$ python3 -q
>>> import numpy as np
>>> np.set_printoptions(precision=2, suppress=True, linewidth=120, legacy="1.25")
>>> rd = lambda a: np.round(a, 2) + 0
>>> F = np.array([[0, 0, 0, 1, 0, 0, 0],
...     [0, 0, 1, 0, 0, 1, 0],
...     [0, 1, 0, 0, 0, 1, 1],
...     [1, 0, 0, 0, 1, 0, 0],
...     [0, 0, 0, 1, 0, 0, 0],
...     [0, 1, 1, 0, 0, 0, 1],
...     [0, 0, 1, 0, 0, 1, 0]])
>>> np.abs(np.diag(np.linalg.qr(F)[1])) > 1e-9
array([ True,  True,  True,  True, False,  True, False])
>>> np.linalg.lstsq(F[:-1].T, F[-1])[2]
5
>>> t = np.radians(120)
>>> R = np.eye(7)
>>> R[0, 0] = R[4, 4] = np.cos(t)
>>> R[0, 4], R[4, 0] = -np.sin(t), np.sin(t)
>>> rd(R)
array([[-0.5 ,  0.  ,  0.  ,  0.  , -0.87,  0.  ,  0.  ],
       [ 0.  ,  1.  ,  0.  ,  0.  ,  0.  ,  0.  ,  0.  ],
       [ 0.  ,  0.  ,  1.  ,  0.  ,  0.  ,  0.  ,  0.  ],
       [ 0.  ,  0.  ,  0.  ,  1.  ,  0.  ,  0.  ,  0.  ],
       [ 0.87,  0.  ,  0.  ,  0.  , -0.5 ,  0.  ,  0.  ],
       [ 0.  ,  0.  ,  0.  ,  0.  ,  0.  ,  1.  ,  0.  ],
       [ 0.  ,  0.  ,  0.  ,  0.  ,  0.  ,  0.  ,  1.  ]])
>>> other = F @ R.T
>>> np.allclose(F @ F.T, other @ other.T)
True
>>> rd(other)
array([[ 0.  ,  0.  ,  0.  ,  1.  ,  0.  ,  0.  ,  0.  ],
       [ 0.  ,  0.  ,  1.  ,  0.  ,  0.  ,  1.  ,  0.  ],
       [ 0.  ,  1.  ,  0.  ,  0.  ,  0.  ,  1.  ,  1.  ],
       [-1.37,  0.  ,  0.  ,  0.  ,  0.37,  0.  ,  0.  ],
       [ 0.  ,  0.  ,  0.  ,  1.  ,  0.  ,  0.  ,  0.  ],
       [ 0.  ,  1.  ,  1.  ,  0.  ,  0.  ,  0.  ,  1.  ],
       [ 0.  ,  0.  ,  1.  ,  0.  ,  0.  ,  1.  ,  0.  ]])
>>> np.allclose(np.linalg.norm(F, axis=1), np.linalg.norm(other, axis=1))
True
>>> np.trace(F @ F @ F) // 6
2
>>> np.argwhere(np.triu(F))
array([[0, 3],
       [1, 2],
       [1, 5],
       [2, 5],
       [2, 6],
       [3, 4],
       [5, 6]])
>>> low = np.diag(F.sum(axis=1)) - F
>>> (np.linalg.eigvalsh(low) < 1e-8).sum()
2
>>> rd(np.linalg.eigvalsh(low))
array([0., 0., 1., 2., 3., 4., 4.])
>>> round(np.linalg.det(low[1:, 1:]))
0
>>> E = np.array([[-2, 0, 0, 0, 0],
...     [0, 7, 0, 0, 0],
...     [0, 0, 8, 0, 0],
...     [0, 0, 0, 2, 0],
...     [0, 0, 0, 0, 6]])
>>> evals, vecs = np.linalg.eigh(E)
>>> vec = np.array([3, 0, 5, 0, 3])
>>> vecs * np.maximum(evals, 0) @ vecs.T
array([[0., 0., 0., 0., 0.],
       [0., 7., 0., 0., 0.],
       [0., 0., 8., 0., 0.],
       [0., 0., 0., 2., 0.],
       [0., 0., 0., 0., 6.]])
>>> (np.sign(vecs[:, -1].round(6)) == np.sign(vecs[0, -1].round(6))).astype(int)
array([1, 1, 0, 1, 1])
>>> rd(vec @ E @ vec / (vec @ vec)), evals[0], evals[-1]
(5.49, -2.0, 8.0)
>>> evals, vecs = np.linalg.eig(E)
>>> E @ vecs[:, 0] - evals[0] * vecs[:, 0]
array([0., 0., 0., 0., 0.])
>>> rd(np.sort(np.linalg.eigvals(np.linalg.inv(E))))
array([-0.5 ,  0.12,  0.14,  0.17,  0.5 ])
>>> evals
array([-2.,  7.,  8.,  2.,  6.])
>>> rd(np.sort(np.abs(np.linalg.eigvals(E))))
array([2., 2., 6., 7., 8.])
>>> rd(np.linalg.det(E))
-1344.0
>>> assert E == E.T
Traceback (most recent call last):
  File "<python-input-33>", line 1, in <module>
    assert E == E.T
           ^^^^^^^^
ValueError: The truth value of an array with more than one element is ambiguous. Use a.any() or a.all()
>>> E @ E
array([[ 4,  0,  0,  0,  0],
       [ 0, 49,  0,  0,  0],
       [ 0,  0, 64,  0,  0],
       [ 0,  0,  0,  4,  0],
       [ 0,  0,  0,  0, 36]])
>>> np.allclose(E @ E.T, E.T @ E)
True
>>> data = np.load("layer19.npy")
>>> data
array([[ 12,  -9,  -1,   8,  16,  -1,   9,  -8,  -4, -10,  -7,  13],
       [  1,  -8,   4,  13,  18, -19,  10,  -6,   2,   0,   3,  11],
       [ 10, -15,   2,   3,  12,  -7,   0, -16,   4,  -7,  -2,  17],
       [  3,  -2, -15,  -4,   4,  -8,   7,   3,  -8,  -6,  -8,  -4],
       [ 21,   0,   8,   0,  -6,  -9,   2,   7,  -7,  -5,  -7,  -2],
       [  5,  -3,   1,   4,  -6,   4,  -1,  -2,  -4,  -6,  -2,   8],
       [ 23,  -4,  -3,   5,   8, -18,  14,  10, -16,  -9, -13,  -3],
       [ 31,  -2,  22,  10,  27, -15,  11,   9,  -1,  29,  -3,  -8],
       [ 11,  -6,  -2,   4,  -4, -15,  -1,   4,   9,   7,  -1,   1],
       [ 12, -27,  14,   1,  20, -29,   1, -14,   0,  26,   9,  13],
       [ -6, -15,  -2,   5,  10, -14,   3, -12,   2,   3,  10,  13],
       [  0,   0,   0,   0,   0,   0,   0,   0,   0,   0,   0,   0],
       [ 18, -15,  13,  -2,  12,   5,  -8, -15,   3,  12,  -8,  14],
       [  8, -10,   3,  -5,  10,  -3,  -5,  -4,  -2,  18,  -7,   0],
       [  4,  -1,  -8,   2,  11,   8,   4,   6,  -3,  10,   3, -11],
       [ 20,  -2,  16,   8,   4,  -3,  -3,  -4,   9,  -2, -19,  15],
       [  8,   9,   2,  -1,  -2,  -4,   2,   6,   1,  -5,  -9,  -5],
       [  8,  -4,  -6,  -5,  12,  -4,   5,  -6,   1,  -6,  -7,   2],
       [ 17,  -5,  15,  11,  14, -21,   6,  10,  -1,  12, -12,  -1],
       [ 14,  -2,  11,  18,   6,  -8,   4,   5,  -1,   0, -18,  12],
       [ 19,  -1,  20,  21,  10, -19,   2,   3,   7,   0, -20,  14],
       [  8,  -3,   4,  12,  13,  -2,   4,   6,   4,  18,  -4,   0],
       [ 13,  -9,   6,   1,  -4,  -5,   0,   1,  -8,   0,   2,   3],
       [ 21,  -1,  -7,  -7,   7,   1,   4,   3,   2,  16,  15, -17],
       [  4,  -1,  -8,   2,  11,   8,   4,   6,  -3,  10,   3, -11],
       [ 13, -11,   3,  12,  12, -24,   0,   3,  12,  10,  -3,   1],
       [  5, -13,  -7,   4,   4, -11,   2,  -7,  -5,  -7,  -3,  11],
       [  9,   0,  -6,  -2,  -8,  -8,   1,   3,   6,  -2,   8,  -5],
       [ 17,  -9,  27,   8,  24, -17,   2,  -8,  12,   8,   5,   6],
       [  2,  -6,   4,   6,   4,  -7,  -2,   1,   3,   9,  -9,   6],
       [ 21,   9,  -7,   6,   2, -24,  17,  11,   2, -12,  -5,  -6],
       [ 12,   8,  -6,   1,   9,   4,   6,  12,  -2,   5,  -6, -16],
       [ 15,   5, -12,  -7,  -8,  -9,   1,  10,   3,  -6,  -3, -15],
       [ -2,  -4,  -8,  -4,   2,   3,  -2,   1,  -4,   1,  -2,  -5],
       [ 11,   0,   1,  10,   3,   9,   5,   3,  -3,   3,   3,   2],
       [  4,  -1,  -8,   2,  11,   8,   4,   6,  -3,  10,   3, -11],
       [ 19, -13,   5, -10,   2,  -1,  -3,  -4, -13,   9,   4,  -3],
       [ 11,   6,  -2,  10,  19,   3,  11,  12,  -3,   7,  -4, -13],
       [ 20,   2,  20,   8,  14, -25,   6,   7,   4,   3,  -5,  -5],
       [  9,   1,  10,  14,  12, -12,   5,   7,   3,   6, -16,   4],
       [ 12, -12,   0,  -9,   4, -11,  -6, -10,   8,  12,  17,  -4],
       [ -3,  -7,  -9,   1,   4,  -7,   7,  -4,  -5,  -2,   3,   6],
       [ 15,   3,  -6,   4,   1,  -3,   7,   8,   7,   7,  13, -11],
       [ 20,  -7,  25,   2,  20, -20,   3,  -5,   2,  16,   8,  -1],
       [ 29,   2,  -7,  -4,   3, -13,   8,  18,   0,   9,   6, -26]])
>>> D = np.linalg.norm(data[:, None] - data[None], axis=-1)
>>> rd(D[:5, :5])
array([[ 0.  , 27.29, 19.62, 33.32, 37.26],
       [27.29,  0.  , 26.98, 39.74, 43.97],
       [19.62, 26.98,  0.  , 40.66, 41.99],
       [33.32, 39.74, 40.66,  0.  , 31.97],
       [37.26, 43.97, 41.99, 31.97,  0.  ]])
>>> np.flatnonzero(D[18] < D.mean() / 2)
array([18, 38, 39])
>>> np.linalg.matrix_rank(D ** 2)
14
>>> Xc = (data - data.mean(axis=0)) / data.std(axis=0)
>>> np.argwhere(np.abs(Xc) > 2)
array([[ 2,  7],
       [ 6,  6],
       [ 6,  8],
       [ 7,  0],
       [ 7,  4],
       [ 7,  9],
       [ 9,  1],
       [ 9,  5],
       [ 9,  9],
       [10,  0],
       [12,  6],
       [12,  7],
       [15, 10],
       [19,  3],
       [20,  3],
       [20, 10],
       [25,  8],
       [28,  2],
       [28,  4],
       [28,  8],
       [30,  6],
       [36,  8],
       [40, 10],
       [43,  2],
       [44,  0],
       [44,  7],
       [44, 11]])
>>> rd(Xc.std(axis=0))
array([1., 1., 1., 1., 1., 1., 1., 1., 1., 1., 1., 1.])
>>> coef = np.linalg.lstsq(np.delete(Xc, 10, axis=1), Xc[:, 10])[0]
>>> rd(coef)
array([-0.29, -0.78,  0.63,  0.91, -1.29,  0.22,  0.97, -2.15,  0.2 ,  0.21, -2.56])
>>> C = data[[37, 13]].astype(float)
>>> for _ in range(6):
...     z = np.linalg.norm(data[:, None] - C, axis=-1).argmin(axis=1)
...     C = np.array([data[z == j].mean(axis=0) for j in range(2)])
... 
>>> z
array([1, 1, 1, 0, 0, 0, 0, 1, 0, 1, 1, 0, 1, 1, 0, 1, 0, 0, 1, 1, 1, 1, 0, 0, 0, 1, 1, 0, 1, 1, 0, 0, 0, 0, 0, 0, 0,
       0, 1, 1, 1, 0, 0, 1, 0])
>>> np.bincount(z)
array([24, 21])
>>> np.abs(C[1] - C[0]).argmax()
2
>>> feats = np.load("block3.npy")
>>> feats
array([[ 4,  0, -2, -6,  2, -4, -6, -4, -6, -4, -2],
       [ 0,  0,  0,  0,  0,  0,  0,  0,  0,  0,  0],
       [-2,  0,  1,  3, -1,  2,  3,  2,  3,  2,  1],
       [-6,  0,  3,  9, -3,  6,  9,  6,  9,  6,  3],
       [ 2,  0, -1, -3,  1, -2, -3, -2, -3, -2, -1],
       [-4,  0,  2,  6, -2,  4,  6,  4,  6,  4,  2],
       [-6,  0,  3,  9, -3,  6,  9,  6,  9,  6,  3],
       [-4,  0,  2,  6, -2,  4,  6,  4,  6,  4,  2],
       [-6,  0,  3,  9, -3,  6,  9,  6,  9,  6,  3],
       [-4,  0,  2,  6, -2,  4,  6,  4,  6,  4,  2],
       [-2,  0,  1,  3, -1,  2,  3,  2,  3,  2,  1]])
>>> np.abs(np.diag(np.linalg.qr(feats)[1])) > 1e-9
array([ True, False, False, False, False, False, False, False, False, False, False])
>>> np.allclose(feats[:-1].T @ np.linalg.lstsq(feats[:-1].T, feats[-1])[0], feats[-1])
True
>>> rd(np.trace(np.linalg.pinv(feats) @ feats))
1.0
>>> try:
...     np.linalg.inv(feats)
... except np.linalg.LinAlgError as e:
...     print(repr(e))
... 
LinAlgError('Singular matrix')
>>> rd(np.linalg.svd(feats, compute_uv=False))
array([46.,  0.,  0.,  0.,  0.,  0.,  0.,  0.,  0.,  0.,  0.])
>>> feats - feats[0]
array([[  0,   0,   0,   0,   0,   0,   0,   0,   0,   0,   0],
       [ -4,   0,   2,   6,  -2,   4,   6,   4,   6,   4,   2],
       [ -6,   0,   3,   9,  -3,   6,   9,   6,   9,   6,   3],
       [-10,   0,   5,  15,  -5,  10,  15,  10,  15,  10,   5],
       [ -2,   0,   1,   3,  -1,   2,   3,   2,   3,   2,   1],
       [ -8,   0,   4,  12,  -4,   8,  12,   8,  12,   8,   4],
       [-10,   0,   5,  15,  -5,  10,  15,  10,  15,  10,   5],
       [ -8,   0,   4,  12,  -4,   8,  12,   8,  12,   8,   4],
       [-10,   0,   5,  15,  -5,  10,  15,  10,  15,  10,   5],
       [ -8,   0,   4,  12,  -4,   8,  12,   8,  12,   8,   4],
       [ -6,   0,   3,   9,  -3,   6,   9,   6,   9,   6,   3]])
>>> rd(np.linalg.norm(feats))
46.0
>>> np.linalg.matrix_rank(feats)
1
>>> feats.sum(axis=1)
array([-28,   0,  14,  42, -14,  28,  42,  28,  42,  28,  14])
>>> rd(feats.mean(axis=0))
array([-2.55,  0.  ,  1.27,  3.82, -1.27,  2.55,  3.82,  2.55,  3.82,  2.55,  1.27])
>>> feats.sum(axis=0)
array([-28,   0,  14,  42, -14,  28,  42,  28,  42,  28,  14])
>>> np.abs(feats).max()
9
>>> evals, vecs = np.linalg.eigh(feats)
>>> vec = np.array([-1, -2, 0, -1, -1, 0, -1, -1, 0, 2, 1])
>>> vec @ feats @ vec / (vec @ vec), rd(evals[0]), rd(evals[-1])
(0.0, 0.0, 46.0)
>>> (np.sign(vecs[:, -1].round(6)) == np.sign(vecs[0, -1].round(6))).astype(int)
array([1, 0, 0, 0, 1, 0, 0, 0, 0, 0, 0])
>>> vec @ feats @ vec
0
>>> rd(vecs * np.abs(evals) @ vecs.T)
array([[ 4.,  0., -2., -6.,  2., -4., -6., -4., -6., -4., -2.],
       [ 0.,  0.,  0.,  0.,  0.,  0.,  0.,  0.,  0.,  0.,  0.],
       [-2.,  0.,  1.,  3., -1.,  2.,  3.,  2.,  3.,  2.,  1.],
       [-6.,  0.,  3.,  9., -3.,  6.,  9.,  6.,  9.,  6.,  3.],
       [ 2.,  0., -1., -3.,  1., -2., -3., -2., -3., -2., -1.],
       [-4.,  0.,  2.,  6., -2.,  4.,  6.,  4.,  6.,  4.,  2.],
       [-6.,  0.,  3.,  9., -3.,  6.,  9.,  6.,  9.,  6.,  3.],
       [-4.,  0.,  2.,  6., -2.,  4.,  6.,  4.,  6.,  4.,  2.],
       [-6.,  0.,  3.,  9., -3.,  6.,  9.,  6.,  9.,  6.,  3.],
       [-4.,  0.,  2.,  6., -2.,  4.,  6.,  4.,  6.,  4.,  2.],
       [-2.,  0.,  1.,  3., -1.,  2.,  3.,  2.,  3.,  2.,  1.]])
>>> rd(np.linalg.eigvalsh(feats[1:, 1:]))
array([ 0.,  0.,  0.,  0.,  0.,  0.,  0.,  0.,  0., 42.])
>>> np.abs(feats).sum(axis=1).max(), rd(np.abs(evals).max())
(60, 46.0)
>>> W0 = np.loadtxt("arr.csv", delimiter=",")
>>> W0
array([[1., 3., 2., 3., 2., 3., 0.],
       [3., 1., 1., 0., 2., 1., 3.],
       [1., 1., 3., 2., 3., 0., 1.],
       [2., 1., 0., 1., 3., 0., 0.],
       [2., 1., 2., 1., 0., 2., 1.],
       [2., 1., 1., 1., 1., 1., 0.],
       [3., 2., 0., 1., 2., 1., 0.],
       [3., 0., 3., 1., 2., 1., 3.],
       [1., 0., 0., 3., 3., 0., 0.],
       [1., 1., 1., 0., 3., 3., 2.]])
>>> vec = np.array([1, 2, 2, 0, -3, 0, -1])
>>> y = W0 @ vec
>>> rd(np.linalg.lstsq(W0, y)[0])
array([ 1.,  2.,  2.,  0., -3.,  0., -1.])
>>> y
array([ 5., -2., -1., -5.,  7.,  3.,  1.,  0., -8., -6.])
>>> rd(np.linalg.pinv(W0) @ W0)
array([[1., 0., 0., 0., 0., 0., 0.],
       [0., 1., 0., 0., 0., 0., 0.],
       [0., 0., 1., 0., 0., 0., 0.],
       [0., 0., 0., 1., 0., 0., 0.],
       [0., 0., 0., 0., 1., 0., 0.],
       [0., 0., 0., 0., 0., 1., 0.],
       [0., 0., 0., 0., 0., 0., 1.]])
>>> rng = np.random.default_rng(401)
>>> y = y + 0.05 * rng.normal(size=10)
>>> rd(y)
array([ 4.96, -1.99, -0.95, -5.05,  6.98,  2.92,  1.04,  0.06, -7.97, -6.  ])
>>> coef, *_ = np.linalg.lstsq(W0, y)
>>> [round(float(np.linalg.norm(np.linalg.solve(W0.T @ W0 + lam * np.eye(7), W0.T @ y))), 2) for lam in (0, 1, 10, 100)]
[4.35, 3.91, 2.24, 0.47]
>>> coef.round()
array([ 1.,  2.,  2.,  0., -3., -0., -1.])
>>> rd(coef)
array([ 0.99,  2.  ,  2.  ,  0.01, -3.  , -0.02, -0.97])
